$ ipython --no-banner

In [1]: import numpy as np

In [2]: np.set_printoptions(precision=2, suppress=True, linewidth=160, sign=" ")

In [3]: X = np.loadtxt("test5.csv", delimiter=",")

In [4]: X
Out[4]: 
array([[ 0.5 ,  0.  ,  0.  ,  0.5 ,  0.  ,  0.  ,  0.  ],
       [ 0.  ,  0.25,  0.  ,  0.25,  0.25,  0.  ,  0.25],
       [ 0.  ,  0.25,  0.25,  0.  ,  0.25,  0.25,  0.  ],
       [ 0.25,  0.25,  0.  ,  0.25,  0.  ,  0.25,  0.  ],
       [ 0.  ,  0.  ,  0.2 ,  0.  ,  0.4 ,  0.2 ,  0.2 ],
       [ 0.17,  0.17,  0.17,  0.17,  0.  ,  0.17,  0.17],
       [ 0.  ,  0.  ,  0.  ,  0.  ,  0.  ,  0.  ,  1.  ]])

In [5]: x = np.array([0, 3, 0, 0, 2, 3, 2])

In [6]: target = X @ x

In [7]: c, lr = np.zeros(7), 1 / np.linalg.norm(X, 2) ** 2

In [8]: for i in range(50):
   ...:     c -= lr * X.T @ (X @ c - target)
   ...:     if i % 10 == 0: print(i, round(np.linalg.norm(X @ c - target), 2))
   ...: 
0 1.38
10 0.28
20 0.18
30 0.14
40 0.12

In [9]: c
Out[9]: array([-0.28,  2.98,  0.69,  0.31,  1.75,  2.68,  1.99])

In [10]: u, v = X[1], X[6]

In [11]: u @ v
Out[11]: np.float64(0.25)

In [12]: pr = (u @ v) / (u @ u) * u

In [13]: v - pr
Out[13]: array([ 0.  , -0.25,  0.  , -0.25, -0.25,  0.  ,  0.75])

In [14]: (v - pr) @ u
Out[14]: np.float64(0.0)

In [15]: round(float(np.linalg.norm(u + v) ** 2 + np.linalg.norm(u - v) ** 2), 2)
Out[15]: 2.5

In [16]: W0 = np.load("x.npy")

In [17]: W0
Out[17]: 
array([[ -0.09,  -2.62,   3.57,   3.83],
       [  2.48,   3.46, -11.02,   6.44],
       [  1.39,  -3.38,   6.6 ,   2.98],
       [  4.02,   3.61, -11.86,   7.45],
       [ -0.07,  -3.24,   5.19,   2.86],
       [ 11.92,   2.49,   7.76,   1.54],
       [  9.43,   1.12,   7.64,  -0.34],
       [ -0.82,  -3.73,   4.14,   3.13],
       [  3.27,   0.95, -11.19,   3.44],
       [ -1.51,  -2.35,   4.47,   3.27],
       [ 11.04,   2.01,  10.93,   1.7 ],
       [  3.14,   1.52,  -9.91,   4.72],
       [ 11.84,   2.15,   9.16,  -1.35],
       [  1.33,  -2.05,   4.68,   0.65],
       [  3.65,   2.6 , -10.75,   4.17],
       [  7.91,   3.89,  10.61,  -0.29],
       [ 10.84,   2.35,   9.81,   1.24],
       [ 11.12,   2.71,   8.28,   1.28],
       [  2.75,   2.82, -12.69,   4.86],
       [ 12.1 ,   1.41,   9.46,  -0.89],
       [  3.83,   3.2 , -12.05,   4.97],
       [ 11.76,   2.39,   7.77,  -1.19]])

In [18]: Xs = (W0 - W0.mean(axis=0)) / W0.std(axis=0)

In [19]: np.argwhere(np.abs(Xs) > 2)
Out[19]: array([[ 3,  3]])

In [20]: c = np.linalg.lstsq(np.delete(Xs, 1, axis=1), Xs[:, 1])[0]

In [21]: c
Out[21]: array([ 1.05, -0.63,  0.19])

In [22]: np.abs(c).argmax()
Out[22]: np.int64(0)
